$ python -q
>>> import numpy as np
>>> np.set_printoptions(precision=1, suppress=True, linewidth=120, legacy="1.25")
>>> rng = np.random.default_rng(398)
>>> E = np.eye(4, dtype=int)[rng.permutation(4)] * np.array([-1, 0, 0, -2])
>>> E
array([[ 0,  0,  0,  0],
       [-1,  0,  0,  0],
       [ 0,  0,  0, -2],
       [ 0,  0,  0,  0]])
>>> # null space of dimension 2
>>> left, sv, Vh = np.linalg.svd(E)
>>> vecs = Vh[:(sv > 1e-8).sum()]
>>> vec = E[3] + -3 * E[1] + rng.integers(2) * np.eye(4)[3]
>>> vec
array([3., 0., 0., 0.])
>>> np.allclose(vecs.T @ vecs @ vec, vec)
True
>>> vecs.T @ vecs
array([[1., 0., 0., 0.],
       [0., 0., 0., 0.],
       [0., 0., 0., 0.],
       [0., 0., 0., 1.]])
>>> np.linalg.matrix_rank(np.vstack([E, vec]))
2
>>> E.T @ E
array([[1, 0, 0, 0],
       [0, 0, 0, 0],
       [0, 0, 0, 0],
       [0, 0, 0, 4]])
>>> data = np.array([[0, 3, 0, 2, 0, 0, 0, 2, 0, 3, 2, 0, 2, 0],
...     [0, 1, 1, 3, 2, 2, 1, 0, 3, 3, 3, 2, 0, 1],
...     [3, 3, 0, 3, 1, 2, 3, 1, 2, 3, 1, 1, 2, 2],
...     [1, 0, 1, 1, 2, 2, 2, 3, 3, 0, 1, 2, 2, 0],
...     [1, 3, 1, 1, 3, 0, 2, 0, 2, 0, 3, 3, 3, 2],
...     [2, 0, 3, 2, 2, 2, 2, 2, 2, 1, 1, 0, 1, 3],
...     [3, 0, 1, 2, 3, 0, 0, 1, 1, 1, 0, 0, 0, 1]])
>>> data[-1] = data[0] + -3 * data[1]
>>> data
array([[ 0,  3,  0,  2,  0,  0,  0,  2,  0,  3,  2,  0,  2,  0],
       [ 0,  1,  1,  3,  2,  2,  1,  0,  3,  3,  3,  2,  0,  1],
       [ 3,  3,  0,  3,  1,  2,  3,  1,  2,  3,  1,  1,  2,  2],
       [ 1,  0,  1,  1,  2,  2,  2,  3,  3,  0,  1,  2,  2,  0],
       [ 1,  3,  1,  1,  3,  0,  2,  0,  2,  0,  3,  3,  3,  2],
       [ 2,  0,  3,  2,  2,  2,  2,  2,  2,  1,  1,  0,  1,  3],
       [ 0,  0, -3, -7, -6, -6, -3,  2, -9, -6, -7, -6,  2, -3]])
>>> # looks like rank 6
>>> f, g = data[4], data[0]
>>> f @ f
60
>>> p = (f @ g) / (f @ f) * f
>>> np.linalg.matrix_rank(np.outer(f, g))
1
>>> round(np.linalg.norm(f + g) ** 2 + np.linalg.norm(f - g) ** 2, 1)
188.0
>>> rk = np.linalg.matrix_rank(data)
>>> rk
6
>>> ns = np.linalg.svd(data)[2][rk:].T
>>> [int(np.linalg.matrix_rank(data[:i])) for i in range(1, len(data) + 1)]
[1, 2, 3, 4, 5, 6, 6]
>>> round(np.linalg.norm(data, 1), 1), round(float(np.linalg.norm(data, np.inf)), 1)
(21.0, 60.0)
>>> np.round(np.linalg.norm(data) ** 2 / np.linalg.norm(data, 2) ** 2, 1)
1.3
>>> np.linalg.norm(data, axis=1).argmax()
6
>>> round(float(np.linalg.norm(data, "nuc")), 1)
47.5
>>> left, sv, Vh = np.linalg.svd(data)
>>> sv.round(1) + 0
array([22.8,  8.4,  5.4,  4.7,  3.5,  2.8,  0. ])
>>> np.argmax(sv[:-1] / (sv[1:] + 1e-6)) + 1
6
>>> out = left[:, :6] @ np.diag(sv[:6]) @ Vh[:6]
>>> round(np.linalg.norm(data - out) / np.linalg.norm(data), 1)
0.0
>>> round(np.abs(data - out).max(), 1)
0.0
>>> np.linalg.matrix_rank(out)
6
>>> round(np.linalg.norm(data - out, 2), 1), np.round(sv[6], 1)
(0.0, 0.0)
>>> out.round(1) + 0
array([[ 0.,  3.,  0.,  2.,  0.,  0.,  0.,  2.,  0.,  3.,  2.,  0.,  2.,  0.],
       [ 0.,  1.,  1.,  3.,  2.,  2.,  1.,  0.,  3.,  3.,  3.,  2.,  0.,  1.],
       [ 3.,  3.,  0.,  3.,  1.,  2.,  3.,  1.,  2.,  3.,  1.,  1.,  2.,  2.],
       [ 1.,  0.,  1.,  1.,  2.,  2.,  2.,  3.,  3.,  0.,  1.,  2.,  2.,  0.],
       [ 1.,  3.,  1.,  1.,  3.,  0.,  2.,  0.,  2.,  0.,  3.,  3.,  3.,  2.],
       [ 2.,  0.,  3.,  2.,  2.,  2.,  2.,  2.,  2.,  1.,  1.,  0.,  1.,  3.],
       [ 0.,  0., -3., -7., -6., -6., -3.,  2., -9., -6., -7., -6.,  2., -3.]])
>>> np.linalg.matrix_rank(data, rtol=0.05)
6
>>> arr = np.eye(9, dtype=int)[rng.permutation(9)] * np.array([1, 0, 3, 1, 3, 1, 0, 1, 0])
>>> arr
array([[0, 0, 0, 0, 0, 0, 0, 0, 0],
       [0, 0, 0, 1, 0, 0, 0, 0, 0],
       [0, 0, 0, 0, 0, 1, 0, 0, 0],
       [0, 0, 0, 0, 0, 0, 0, 1, 0],
       [0, 0, 0, 0, 3, 0, 0, 0, 0],
       [1, 0, 0, 0, 0, 0, 0, 0, 0],
       [0, 0, 0, 0, 0, 0, 0, 0, 0],
       [0, 0, 3, 0, 0, 0, 0, 0, 0],
       [0, 0, 0, 0, 0, 0, 0, 0, 0]])
>>> # rows 0 and 6 are equal
>>> t = np.radians(72)
>>> Rm = np.eye(9)
>>> Rm[1, 1] = Rm[5, 5] = np.cos(t)
>>> Rm[1, 5], Rm[5, 1] = -np.sin(t), np.sin(t)
>>> Rm
array([[ 1. ,  0. ,  0. ,  0. ,  0. ,  0. ,  0. ,  0. ,  0. ],
       [ 0. ,  0.3,  0. ,  0. ,  0. , -1. ,  0. ,  0. ,  0. ],
       [ 0. ,  0. ,  1. ,  0. ,  0. ,  0. ,  0. ,  0. ,  0. ],
       [ 0. ,  0. ,  0. ,  1. ,  0. ,  0. ,  0. ,  0. ,  0. ],
       [ 0. ,  0. ,  0. ,  0. ,  1. ,  0. ,  0. ,  0. ,  0. ],
       [ 0. ,  1. ,  0. ,  0. ,  0. ,  0.3,  0. ,  0. ,  0. ],
       [ 0. ,  0. ,  0. ,  0. ,  0. ,  0. ,  1. ,  0. ,  0. ],
       [ 0. ,  0. ,  0. ,  0. ,  0. ,  0. ,  0. ,  1. ,  0. ],
       [ 0. ,  0. ,  0. ,  0. ,  0. ,  0. ,  0. ,  0. ,  1. ]])
>>> out = arr @ Rm.T
>>> np.allclose(arr @ arr.T, out @ out.T)
True
>>> np.allclose(np.linalg.norm(arr, axis=1), np.linalg.norm(out, axis=1))
True
>>> np.abs(out - arr).max(axis=0)
array([0. , 1. , 0. , 0. , 0. , 0.7, 0. , 0. , 0. ])
>>> out
array([[ 0. ,  0. ,  0. ,  0. ,  0. ,  0. ,  0. ,  0. ,  0. ],
       [ 0. ,  0. ,  0. ,  1. ,  0. ,  0. ,  0. ,  0. ,  0. ],
       [ 0. , -1. ,  0. ,  0. ,  0. ,  0.3,  0. ,  0. ,  0. ],
       [ 0. ,  0. ,  0. ,  0. ,  0. ,  0. ,  0. ,  1. ,  0. ],
       [ 0. ,  0. ,  0. ,  0. ,  3. ,  0. ,  0. ,  0. ,  0. ],
       [ 1. ,  0. ,  0. ,  0. ,  0. ,  0. ,  0. ,  0. ,  0. ],
       [ 0. ,  0. ,  0. ,  0. ,  0. ,  0. ,  0. ,  0. ,  0. ],
       [ 0. ,  0. ,  3. ,  0. ,  0. ,  0. ,  0. ,  0. ,  0. ],
       [ 0. ,  0. ,  0. ,  0. ,  0. ,  0. ,  0. ,  0. ,  0. ]])
>>> np.flatnonzero(np.linalg.matrix_power((arr != 0) + (arr.T != 0) + np.eye(9), 9)[1])
array([0, 1, 2, 3, 5, 7])
>>> try:
...     np.linalg.inv(arr)
... except np.linalg.LinAlgError as e:
...     print(repr(e))
... 
LinAlgError('Singular matrix')
>>> round(np.trace(np.linalg.pinv(arr) @ arr), 1)
6.0
>>> np.linalg.lstsq(arr[:-1].T, arr[-1])[2]
6
>>> arr @ np.linalg.pinv(arr) @ arr
array([[0., 0., 0., 0., 0., 0., 0., 0., 0.],
       [0., 0., 0., 1., 0., 0., 0., 0., 0.],
       [0., 0., 0., 0., 0., 1., 0., 0., 0.],
       [0., 0., 0., 0., 0., 0., 0., 1., 0.],
       [0., 0., 0., 0., 3., 0., 0., 0., 0.],
       [1., 0., 0., 0., 0., 0., 0., 0., 0.],
       [0., 0., 0., 0., 0., 0., 0., 0., 0.],
       [0., 0., 3., 0., 0., 0., 0., 0., 0.],
       [0., 0., 0., 0., 0., 0., 0., 0., 0.]])
>>> feats = np.load("m.npy")
>>> feats
array([[ -2.7,  -0.4,   5.1,   4.4,  -1.3,  -2.3,  -1.1,   4.3],
       [ -3.6,  -4.7,   8.5,  -7.3,   5.4,  15.9,   7.4,   1.2],
       [  0.7,  -7.9,   3.3,  -8.7,   5.2,   9.3,  10.2,  -2.8],
       [  1.5, -17.3,  16.2,  -4. ,   6.1,   1.1,  -9. ,   4.7],
       [ -5.9,  -7.6,  -8.5,   8.7,   5.4,   9.7,   5.6, -11.3],
       [  1.7,  -7.5,   6.4,  -9.8,   0.3,  10. ,   8.1,  -5.2],
       [ -2. ,  -1.1,   6.9,  -6.1,  -0.3,  -1. ,  14. ,  -8. ],
       [ -9.9,  -3. ,  13.3,   8.7,  -1.7,  17.8,   8.9,   3. ],
       [ -5.9,  -1.4,  -4.3,   9. ,   9. ,   2. ,   5.1,  -5.7],
       [  0.3,  -4.9, -12.9,  -8.4,   1.2,  11.8,  -6.9,  -3.2],
       [ -5.4,  -2.1,   1.4,   1.1,   8.1,   0.1,   0.4,  14.2],
       [  4.3,   2.6,  -0.5,   4.4,   0. ,   1.1,   5.7,   2.5],
       [ -5.1,   0.9,   3.2,   1.5,   9. ,  -1.5,   0.5,   9.4],
       [  2.7,   4.2,  -3.6, -16.5,  12.3,   4. , -13.9, -18.3],
       [ -1.1,   1. ,   4.8,  10.4,  -0.6, -17.5,  -5.3,  -1. ],
       [ -1.7,  -3.3,  11.5,   0.5,  -4.4,   1.1,  -4.4,  13.4],
       [  2.1,   1.2,  -2.7,  -3.6, -13.9,   0.1,   5.6,   5.6],
       [ -1.8,   3.2,   4.6,   1.6, -12.9,  -3.4,  -1.8,  11.9],
       [  3.9,   5.7,  -0.4,  11. ,  -1. ,   7.5,   3.3,   0.1],
       [  0.6,  11.5, -10.4,   8.2,   1.4,  -2.8,  -3.1,  -0.1],
       [ -2.9,   7.7,  11.4,   9.4,   3.5,   5.1, -11.6,  -6.3],
       [-15.4,  -6.5,  -0.2,  -4. ,   8.6,   0.7,   0.7,   0.8],
       [  3. ,  -7.8,  -8.7,  -7.8,   0.7,  -3.4,   6.6, -12. ]])
>>> vec = np.array([-9, 0, 4, 8, -7, -6, 4, 9, 9])
>>> a = np.maximum(arr @ vec, 0)
>>> np.maximum(arr @ (3 * vec), 0)
array([ 0, 24,  0, 27,  0,  0,  0, 36,  0])
>>> X = np.load("run12.npy")
>>> X
array([[ 0.6,  0. ,  1.6,  0. ,  0.6, -0.6,  0.1, -0.6],
       [ 0.7,  0.1,  2. ,  0. ,  0.7, -0.9,  0. , -0.5],
       [-1.2, -0.2, -3.3,  0.1, -0.9,  1.4,  0. ,  1.2],
       [ 0. ,  0. , -0.3,  0.1, -0.2,  0. , -0.1,  0.1],
       [ 0.5, -0.1,  1.7, -0.2,  0.5, -0.6,  0. , -0.8],
       [-1.1, -0.2, -3.5, -0.1, -1. ,  1. ,  0. ,  1.1],
       [-0.3,  0.2, -1. ,  0.1, -0.5,  0.2,  0. ,  0.5],
       [ 0.8,  0. ,  2.2,  0.1,  0.7, -0.8, -0.1, -0.8],
       [-0.4,  0. , -1.5, -0.1, -0.4,  0.6,  0. ,  0.5],
       [-0.1,  0. ,  0.5, -0.2,  0. , -0.2,  0. , -0.2],
       [ 0.3, -0.1,  0.6, -0.2,  0.2, -0.2, -0.1, -0.3],
       [-0.8,  0.1, -2.6,  0.1, -0.8,  0.9, -0.2,  1.2],
       [-1. , -0.1, -2.7,  0. , -0.9,  0.9, -0.1,  0.8],
       [ 2.2,  0.1,  6.7,  0. ,  2.3, -2.2, -0.1, -2.2],
       [-1.4,  0.1, -4.3,  0. , -1.6,  1.4,  0. ,  1.4],
       [-1.1, -0.2, -2.9, -0.1, -1.1,  1. , -0.1,  1. ],
       [-1.6,  0. , -4.5,  0. , -1.5,  1.7,  0. ,  1.6],
       [-0.7,  0.1, -2.3,  0. , -0.8,  0.8,  0.1,  0.9],
       [ 0.5,  0. ,  1.6,  0.2,  0.4, -0.6,  0.1, -0.6],
       [ 1.3,  0. ,  3.8,  0.1,  1.3, -1.1,  0. , -1.3],
       [-0.3,  0. , -0.8,  0.1, -0.5,  0.3, -0.1,  0.4],
       [-0.8,  0. , -1.8, -0.1, -0.6,  0.8,  0.1,  0.6],
       [ 1.3,  0.1,  3.6,  0.1,  1.3, -1.2, -0.1, -1.2],
       [ 0.6,  0. ,  1.8,  0.2,  0.5, -0.6,  0. , -0.7],
       [-0.9, -0.1, -2.4,  0. , -0.8,  0.8, -0.1,  0.7],
       [-0.2,  0. , -0.8,  0. , -0.3,  0.3,  0.2,  0.5],
       [-0.2,  0. , -0.5,  0. , -0.2,  0. ,  0.1,  0. ],
       [ 0.9,  0.2,  2.5,  0.1,  0.8, -1.1,  0.1, -0.8],
       [ 0.2,  0.1,  0.6,  0.1,  0. , -0.3,  0. , -0.1],
       [ 0.5,  0. ,  1.3,  0. ,  0.5, -0.4,  0.1, -0.4],
       [-0.9, -0.1, -2.4,  0. , -0.6,  0.9,  0. ,  0.8],
       [ 0.2,  0.1,  0.7,  0.1,  0.3, -0.3,  0. , -0.3],
       [ 0.5,  0.2,  1.2,  0.1,  0.3, -0.3,  0. , -0.3],
       [-1. ,  0. , -2.9,  0.2, -0.9,  1.1,  0.2,  1. ]])
>>> Ac = X - X.mean(axis=0)
>>> vecs = np.linalg.svd(Ac)[2][:1]
>>> out = Ac - Ac @ vecs.T @ vecs
>>> np.round(out.std(axis=0), 1) + 0
array([0.1, 0.1, 0. , 0.1, 0.1, 0.1, 0.1, 0.1])
>>> np.cov(Ac @ vecs.T, rowvar=False)
array(9.7)
>>> np.round(np.diag(vecs.T @ vecs), 1) + 0
array([0.1, 0. , 0.7, 0. , 0.1, 0.1, 0. , 0.1])
>>> O, Rm = np.linalg.qr(X)
>>> np.abs(np.diag(Rm))
array([5.1, 0.6, 1.4, 0.6, 0.6, 0.6, 0.5, 0.5])
>>> np.round(O.T @ O, 1) + 0
array([[1., 0., 0., 0., 0., 0., 0., 0.],
       [0., 1., 0., 0., 0., 0., 0., 0.],
       [0., 0., 1., 0., 0., 0., 0., 0.],
       [0., 0., 0., 1., 0., 0., 0., 0.],
       [0., 0., 0., 0., 1., 0., 0., 0.],
       [0., 0., 0., 0., 0., 1., 0., 0.],
       [0., 0., 0., 0., 0., 0., 1., 0.],
       [0., 0., 0., 0., 0., 0., 0., 1.]])
>>> X.reshape(34, 9)
Traceback (most recent call last):
  File "<python-input-75>", line 1, in <module>
    X.reshape(34, 9)
    ~~~~~~~~~^^^^^^^
ValueError: cannot reshape array of size 272 into shape (34,9)
>>> t3 = X.reshape(34, 2, -1)
>>> np.einsum("ihd,jhd->hij", t3, t3).shape
(2, 34, 34)
>>> t3.sum(axis=1)
array([[ 1.2, -0.6,  1.7, -0.6],
       [ 1.4, -0.8,  2. , -0.5],
       [-2.1,  1.2, -3.3,  1.3],
       [-0.2,  0. , -0.4,  0.2],
       [ 1. , -0.7,  1.7, -1. ],
       [-2.1,  0.8, -3.5,  1. ],
       [-0.8,  0.4, -1. ,  0.6],
       [ 1.5, -0.8,  2.1, -0.7],
       [-0.8,  0.6, -1.5,  0.4],
       [-0.1, -0.2,  0.5, -0.4],
       [ 0.5, -0.3,  0.5, -0.5],
       [-1.6,  1. , -2.8,  1.3],
       [-1.9,  0.8, -2.8,  0.8],
       [ 4.5, -2.1,  6.6, -2.2],
       [-3. ,  1.5, -4.3,  1.4],
       [-2.2,  0.8, -3. ,  0.9],
       [-3.1,  1.7, -4.5,  1.6],
       [-1.5,  0.9, -2.2,  0.9],
       [ 0.9, -0.6,  1.7, -0.4],
       [ 2.6, -1.1,  3.8, -1.2],
       [-0.8,  0.3, -0.9,  0.5],
       [-1.4,  0.8, -1.7,  0.5],
       [ 2.6, -1.1,  3.5, -1.1],
       [ 1.1, -0.6,  1.8, -0.5],
       [-1.7,  0.7, -2.5,  0.7],
       [-0.5,  0.3, -0.6,  0.5],
       [-0.4,  0. , -0.4,  0. ],
       [ 1.7, -0.9,  2.6, -0.7],
       [ 0.2, -0.2,  0.6,  0. ],
       [ 1. , -0.4,  1.4, -0.4],
       [-1.5,  0.8, -2.4,  0.8],
       [ 0.5, -0.2,  0.7, -0.2],
       [ 0.8, -0.1,  1.2, -0.2],
       [-1.9,  1.1, -2.7,  1.2]])
>>> t3[:, 0]
array([[ 0.6,  0. ,  1.6,  0. ],
       [ 0.7,  0.1,  2. ,  0. ],
       [-1.2, -0.2, -3.3,  0.1],
       [ 0. ,  0. , -0.3,  0.1],
       [ 0.5, -0.1,  1.7, -0.2],
       [-1.1, -0.2, -3.5, -0.1],
       [-0.3,  0.2, -1. ,  0.1],
       [ 0.8,  0. ,  2.2,  0.1],
       [-0.4,  0. , -1.5, -0.1],
       [-0.1,  0. ,  0.5, -0.2],
       [ 0.3, -0.1,  0.6, -0.2],
       [-0.8,  0.1, -2.6,  0.1],
       [-1. , -0.1, -2.7,  0. ],
       [ 2.2,  0.1,  6.7,  0. ],
       [-1.4,  0.1, -4.3,  0. ],
       [-1.1, -0.2, -2.9, -0.1],
       [-1.6,  0. , -4.5,  0. ],
       [-0.7,  0.1, -2.3,  0. ],
       [ 0.5,  0. ,  1.6,  0.2],
       [ 1.3,  0. ,  3.8,  0.1],
       [-0.3,  0. , -0.8,  0.1],
       [-0.8,  0. , -1.8, -0.1],
       [ 1.3,  0.1,  3.6,  0.1],
       [ 0.6,  0. ,  1.8,  0.2],
       [-0.9, -0.1, -2.4,  0. ],
       [-0.2,  0. , -0.8,  0. ],
       [-0.2,  0. , -0.5,  0. ],
       [ 0.9,  0.2,  2.5,  0.1],
       [ 0.2,  0.1,  0.6,  0.1],
       [ 0.5,  0. ,  1.3,  0. ],
       [-0.9, -0.1, -2.4,  0. ],
       [ 0.2,  0.1,  0.7,  0.1],
       [ 0.5,  0.2,  1.2,  0.1],
       [-1. ,  0. , -2.9,  0.2]])
>>> np.einsum("ihd,ihd->ih", t3, t3)
array([[ 2.9,  1.1],
       [ 4.5,  1.6],
       [12.4,  4.2],
       [ 0.1,  0.1],
       [ 3.2,  1.2],
       [13.5,  3.2],
       [ 1.1,  0.5],
       [ 5.5,  1.8],
       [ 2.4,  0.8],
       [ 0.3,  0.1],
       [ 0.5,  0.2],
       [ 7.4,  2.9],
       [ 8.3,  2.3],
       [49.7, 15. ],
       [20.5,  6.5],
       [ 9.7,  3.2],
       [22.8,  7.7],
       [ 5.8,  2.1],
       [ 2.9,  0.9],
       [16.1,  4.6],
       [ 0.7,  0.5],
       [ 3.9,  1.4],
       [14.7,  4.6],
       [ 3.6,  1.1],
       [ 6.6,  1.8],
       [ 0.7,  0.5],
       [ 0.3,  0.1],
       [ 7.1,  2.5],
       [ 0.4,  0.1],
       [ 1.9,  0.6],
       [ 6.6,  1.8],
       [ 0.5,  0.3],
       [ 1.7,  0.3],
       [ 9.4,  3.1]])
